$ python -q
>>> import numpy as np
>>> from numpy import linalg as LA
>>> np.set_printoptions(precision=2, suppress=True, linewidth=120)
>>> W0 = np.load("m.npy")
>>> print(W0)
[[ 6  5 -3]
 [ 5  9  1]
 [-3  1  6]]
>>> # symmetric
>>> Q, evecs = LA.qr(W0[:, :2])[0], LA.qr(W0[:, 2:])[0]
>>> sig = LA.svd(Q.T @ evecs, compute_uv=False)
>>> sig
array([0.98])
>>> np.degrees(np.arccos(sig.clip(0, 1)))
array([10.08])
>>> Q = W0.astype(float).copy()
>>> for j in range(3):
...     Q[:, j] -= Q[:, :j] @ (Q[:, :j].T @ Q[:, j])
...     Q[:, j] /= LA.norm(Q[:, j])
... 
>>> Q
array([[ 0.72, -0.2 ,  0.67],
       [ 0.6 ,  0.67, -0.44],
       [-0.36,  0.71,  0.6 ]])
>>> print(np.round(Q.T @ W0, 2) + 0)
[[ 8.37  8.61 -3.71]
 [ 0.    5.74  5.56]
 [ 0.    0.    1.19]]
>>> np.round(Q.T @ Q, 2) + 0
array([[1., 0., 0.],
       [0., 1., 0.],
       [0., 0., 1.]])
>>> x0 = np.array([-4, -1, 4])
>>> np.round(np.einsum("ij,j->i", Q, x0), 2) + 0
array([ 0.  , -4.81,  3.14])
>>> print(Q @ np.ones(3))
[1.18 0.83 0.96]
>>> np.round(Q @ x0, 2) + 0
array([ 0.  , -4.81,  3.14])
>>> Q @ np.eye(3)[1]
array([-0.2 ,  0.67,  0.71])
>>> (Q @ x0).argmax()
np.int64(2)
>>> LA.norm(Q @ x0) <= LA.norm(Q, 2) * LA.norm(x0) + 1e-9
np.True_
>>> Q, Rm = LA.qr(W0)
>>> Rm
array([[-8.37, -8.61,  3.71],
       [ 0.  , -5.74, -5.56],
       [ 0.  ,  0.  ,  1.19]])
>>> Q @ Rm
array([[ 6.,  5., -3.],
       [ 5.,  9.,  1.],
       [-3.,  1.,  6.]])
>>> print(np.abs(np.diag(Rm)))
[8.37 5.74 1.19]
>>> print(Q)
[[-0.72  0.2   0.67]
 [-0.6  -0.67 -0.44]
 [ 0.36 -0.71  0.6 ]]
>>> sig = 3 * 0.9 ** np.arange(3)
>>> Q, _ = LA.qr(np.array([[0.4, -0.7, -0.7], [0.0, -0.3, -0.1], [-0.2, -1.2, -1.5]]))
>>> rng = np.random.default_rng(9463)
>>> A = rng.normal(size=(17, 3)) * sig @ Q
>>> print(A)
[[-0.88  1.14 -2.4 ]
 [-4.88 -1.08 -1.07]
 [ 0.03 -0.95 -2.64]
 [ 5.13 -0.04 -1.5 ]
 [-2.79 -1.21  3.43]
 [ 2.3   3.05  2.03]
 [ 4.16  4.12  3.54]
 [ 2.87  5.22 -1.61]
 [ 0.14 -3.46 -0.98]
 [ 0.93 -1.5   0.71]
 [ 4.67 -3.63  6.54]
 [-2.54 -1.9  -0.85]
 [ 0.19 -2.42 -2.62]
 [ 3.53 -0.53  2.17]
 [-0.27  1.22 -1.49]
 [-1.97  1.05  2.84]
 [-1.51 -2.9  -4.48]]
>>> cen = (A - A.mean(axis=0)) / A.std(axis=0)
>>> print(np.argwhere(np.abs(cen) > 2))
[[ 7  1]
 [10  2]]
>>> cen.std(axis=0)
array([1., 1., 1.])
>>> beta = LA.lstsq(np.delete(cen, 1, axis=1), cen[:, 1])[0]
>>> np.abs(beta).argmax()
np.int64(0)
